$ python3 -q
>>> import numpy as np
>>> np.set_printoptions(suppress=True, linewidth=140)
>>> data = np.load("dump.npy")
>>> print(data.round(3))
[[-0.359  0.401 -0.75 ]
 [ 0.215 -0.411 -0.639]
 [-0.287  0.657  0.137]
 [ 0.862  0.489 -0.107]]
>>> vec = np.array([0, -3, -4])
>>> rhs = data @ vec
>>> print(np.round(np.linalg.lstsq(data, rhs)[0], 3))
[ 0. -3. -4.]
>>> print(np.round(np.linalg.solve(data.T @ data, data.T @ rhs), 3) + 0)
[ 0. -3. -4.]
>>> rng = np.random.default_rng(518)
>>> rhs = rhs + 0.02 * rng.normal(size=4)
>>> print(rhs.round(3))
[ 1.773  3.801 -2.515 -1.058]
>>> beta, *_ = np.linalg.lstsq(data, rhs)
>>> print(round(float(np.linalg.norm(rhs - data @ beta)), 3))
0.023
>>> print([round(float(np.linalg.norm(np.linalg.solve(data.T @ data + lam * np.eye(3), data.T @ rhs))), 2) for lam in (0, 1, 10, 100)])
[5.0, 2.5, 0.45, 0.05]
>>> print(beta.round())
[-0. -3. -4.]
>>> print(np.round(data.T @ (rhs - data @ beta), 3) + 0)
[0. 0. 0.]
>>> lab = rng.permutation(3)
>>> A2 = data[:, lab] * rng.choice([-1, 1], 3)
>>> print(A2.round(3))
[[-0.401  0.75   0.359]
 [ 0.411  0.639 -0.215]
 [-0.657 -0.137  0.287]
 [-0.489  0.107 -0.862]]
>>> Uu, _, VT = np.linalg.svd(data.T @ A2)
>>> print(np.round(Uu @ VT, 3) + 0)
[[ 0.  0. -1.]
 [-1.  0.  0.]
 [ 0. -1.  0.]]
>>> print(lab)
[1 2 0]
>>> r0 = np.array([0, 2])
>>> print(np.polyval(r0, A2[3]))
[2. 2. 2.]
>>> r0 = np.array([-1, -2, -1])
>>> print(np.round(np.cross(data[2, :3], data[3, :3]), 3))
[-0.137  0.088 -0.706]
>>> print(np.round(np.correlate(data[2], data[3], "full"), 3))
[ 0.031 -0.211  0.059  0.633  0.118]
>>> print(np.round(np.convolve(data[2], r0), 3))
[ 0.287 -0.083 -1.164 -0.931 -0.137]
>>> print(np.round(np.array([np.convolve(row, r0, "same") for row in data]), 3))
[[ 0.317  0.307  1.099]
 [-0.02   1.245  1.688]
 [-0.083 -1.164 -0.931]
 [-2.212 -1.732 -0.275]]
>>> A2 = np.c_[data[:, :1] @ np.array([[3]]), np.array([7, 1, 9, 1])]
>>> print(A2.round(3))
[[-1.077  7.   ]
 [ 0.646  1.   ]
 [-0.862  9.   ]
 [ 2.585  1.   ]]
>>> print(np.round(np.linalg.norm(np.linalg.qr(data)[0].T @ A2, axis=0) ** 2 / ((A2 ** 2).sum(axis=0) + 1e-12), 3))
[1.   0.88]
>>> print(np.round(np.linalg.lstsq(data, A2[:, 0])[0], 3) + 0)
[3. 0. 0.]
>>> arr = np.loadtxt("a.csv", delimiter=",")
>>> print(arr)
[[ 1. -1. -1.  1. -1.  1.  1. -1.]
 [ 1.  1.  1.  1.  1.  1.  1.  1.]
 [ 1.  1. -1. -1. -1. -1.  1.  1.]]
>>> Uu, s, VT = np.linalg.svd(arr, full_matrices=False)
>>> print((s > 1e-8).sum())
3
>>> print(s.round(3))
[2.828 2.828 2.828]
>>> print(np.round(VT @ VT.T, 3) + 0)
[[1. 0. 0.]
 [0. 1. 0.]
 [0. 0. 1.]]
>>> vec = np.array([5, 2, 0, 0, 1, 1, 3, 3])
>>> a = np.maximum(arr @ vec, 0)
>>> print(arr * (a > 1e-9)[:, None])
[[ 1. -1. -1.  1. -1.  1.  1. -1.]
 [ 1.  1.  1.  1.  1.  1.  1.  1.]
 [ 1.  1. -1. -1. -1. -1.  1.  1.]]
>>> print(np.flatnonzero(a > 1e-9))
[0 1 2]
>>> print(arr.T @ a)
[29. 23.  1.  7.  1.  7. 29. 23.]
>>> def softmax(z):
...     e = np.exp(z - z.max(axis=-1, keepdims=True))
...     return e / e.sum(axis=-1, keepdims=True)
... 
>>> print(np.round(softmax(arr[0]), 3))
[0.22 0.03 0.03 0.22 0.03 0.22 0.22 0.03]
>>> print(np.round(softmax(10 * arr[0]), 3) + 0)
[0.25 0.   0.   0.25 0.   0.25 0.25 0.  ]
>>> print(np.round(softmax(arr[0] + -1), 3))
[0.22 0.03 0.03 0.22 0.03 0.22 0.22 0.03]
>>> scores = arr @ arr.T / np.sqrt(8)
>>> print(np.round(softmax(scores)[0] @ arr, 3))
[ 1.    -0.789 -0.894  0.894 -0.894  0.894  1.    -0.789]
>>> print(softmax(scores).round(6).argmax(axis=1))
[0 1 2]
>>> r0 = np.array([2, 0, 2])
>>> print(np.cross(arr[1, :3], arr[2, :3]))
[-2.  2.  0.]
>>> T = np.stack([arr, 4 * arr, arr[::-1]])
>>> print(T.shape)
(3, 3, 8)
>>> print(np.round(np.linalg.norm(T, axis=(1, 2)), 3))
[ 4.899 19.596  4.899]
>>> print(T.sum(axis=0))
[[ 6. -4. -6.  4. -6.  4.  6. -4.]
 [ 6.  6.  6.  6.  6.  6.  6.  6.]
 [ 6.  4. -6. -4. -6. -4.  6.  4.]]
>>> J = np.load("w.npy")
>>> print(J)
[[ 20.958 -41.017  20.552]
 [ 18.459 -40.235  19.407]
 [ 20.314 -39.493  21.038]
 [ 19.599 -38.714  17.769]
 [ 20.982 -38.688  19.812]
 [ 20.099 -40.756  19.867]
 [ 20.709 -39.491  19.78 ]
 [ 19.994 -39.934  20.041]
 [ 20.857 -40.692  19.664]
 [ 20.221 -40.637  20.641]
 [ 20.073 -41.507  19.563]
 [ 21.143 -41.732  18.62 ]
 [ 20.738 -39.761  19.197]
 [ 19.799 -40.333  21.495]
 [ 18.852 -40.124  19.146]
 [ 19.752 -41.065  19.578]
 [ 21.342 -39.084  17.703]
 [ 18.642 -39.617  20.19 ]
 [ 21.452 -39.267  19.973]
 [ 19.248 -41.053  19.699]
 [ 20.289 -39.721  19.663]]
>>> th = np.radians(135)
>>> Rm = np.eye(3)
>>> Rm[0, 0] = Rm[2, 2] = np.cos(th)
>>> Rm[0, 2], Rm[2, 0] = -np.sin(th), np.sin(th)
>>> print(Rm.round(3))
[[-0.707  0.    -0.707]
 [ 0.     1.     0.   ]
 [ 0.707  0.    -0.707]]
>>> A2 = J @ Rm.T
>>> print(round(float(np.linalg.det(Rm)), 3), np.round(np.trace(Rm), 3))
1.0 -0.414
>>> print(np.allclose(J @ J.T, A2 @ A2.T))
True
>>> print(np.round(np.abs(A2 - J).max(axis=0), 3))
[50.744  0.    22.694]
>>> print(np.round(np.linalg.svd(J, compute_uv=False), 3), np.round(np.linalg.svd(A2, compute_uv=False), 3))
[224.788   4.191   3.658] [224.788   4.191   3.658]
>>> vec = np.array([1, 0, 0])
>>> a = np.maximum(Rm @ vec, 0)
>>> print(np.round(Rm * (a > 1e-9)[:, None], 3))
[[-0.     0.    -0.   ]
 [ 0.     0.     0.   ]
 [ 0.707  0.    -0.707]]
>>> print(np.round(Rm.T @ a, 3))
[ 0.5  0.  -0.5]
>>> print(a.round(3))
[0.    0.    0.707]
>>> print(np.round(np.maximum(Rm @ vec, 0) - np.maximum(-Rm @ vec, 0), 3))
[-0.707  0.     0.707]
>>> Xs = J - J.mean(axis=0)
>>> vecs = np.linalg.svd(Xs)[2][:1]
>>> A2 = Xs - Xs @ vecs.T @ vecs
>>> print(np.round((Xs @ vecs.T).std(axis=0), 3))
[0.975]
>>> print(np.round(A2.std(axis=0), 3))
[0.756 0.628 0.562]
>>> print(np.round(np.cov(Xs @ vecs.T, rowvar=False), 3))
0.998
>>> print(np.round(np.linalg.norm(A2) / np.linalg.norm(Xs), 3))
0.758
>>> Xs = J - J.mean(axis=1)
Traceback (most recent call last):
  File "<python-input-82>", line 1, in <module>
    Xs = J - J.mean(axis=1)
         ~~^~~~~~~~~~~~~~~~
ValueError: operands could not be broadcast together with shapes (21,3) (21,) 
>>> Xs = J - J.mean(axis=0)
>>> Uu, s, VT = np.linalg.svd(Xs, full_matrices=False)
>>> print(np.linalg.matrix_rank(Xs))
3
>>> print(np.round(s ** 2 / (s ** 2).sum(), 3))
[0.425 0.301 0.273]
>>> Uu, s, VT = np.linalg.svd(J)
>>> print(s.round(3))
[224.788   4.191   3.658]
>>> print(np.argmax(s[:-1] / (s[1:] + 1e-6)) + 1)
1
>>> A2 = Uu[:, :1] @ np.diag(s[:1]) @ VT[:1]
>>> print(round(np.linalg.norm(J - A2, 2), 3), round(float(s[1]), 3))
4.191 4.191
>>> print(round(float(np.abs(J - A2).max()), 3))
1.66
>>> print(np.round(np.linalg.norm(J - A2) / np.linalg.norm(J), 3))
0.025
>>> feats = np.loadtxt("arr.csv", delimiter=",")
>>> print(feats.round(3))
[[ 0.866 -0.313 -0.134]
 [-0.313  0.269 -0.313]
 [-0.134 -0.313  0.866]]
>>> print(np.round(np.linalg.matrix_power(feats, 4), 3))
[[ 0.866 -0.313 -0.134]
 [-0.313  0.269 -0.313]
 [-0.134 -0.313  0.866]]
>>> print(np.round(np.sort(np.abs(np.linalg.eigvals(feats))), 3) + 0)
[0. 1. 1.]
>>> print(np.allclose(feats, feats.T))
True
>>> print((feats - feats.T) / 2)
[[0. 0. 0.]
 [0. 0. 0.]
 [0. 0. 0.]]
>>> print(np.round(np.linalg.det(feats), 3))
-0.0
>>> print(np.round(feats @ feats, 3))
[[ 0.866 -0.313 -0.134]
 [-0.313  0.269 -0.313]
 [-0.134 -0.313  0.866]]
>>> print(np.round(np.abs(np.linalg.eigvals(feats)).max(), 3))
1.0
>>> print(np.allclose(feats @ feats.T, feats.T @ feats))
True
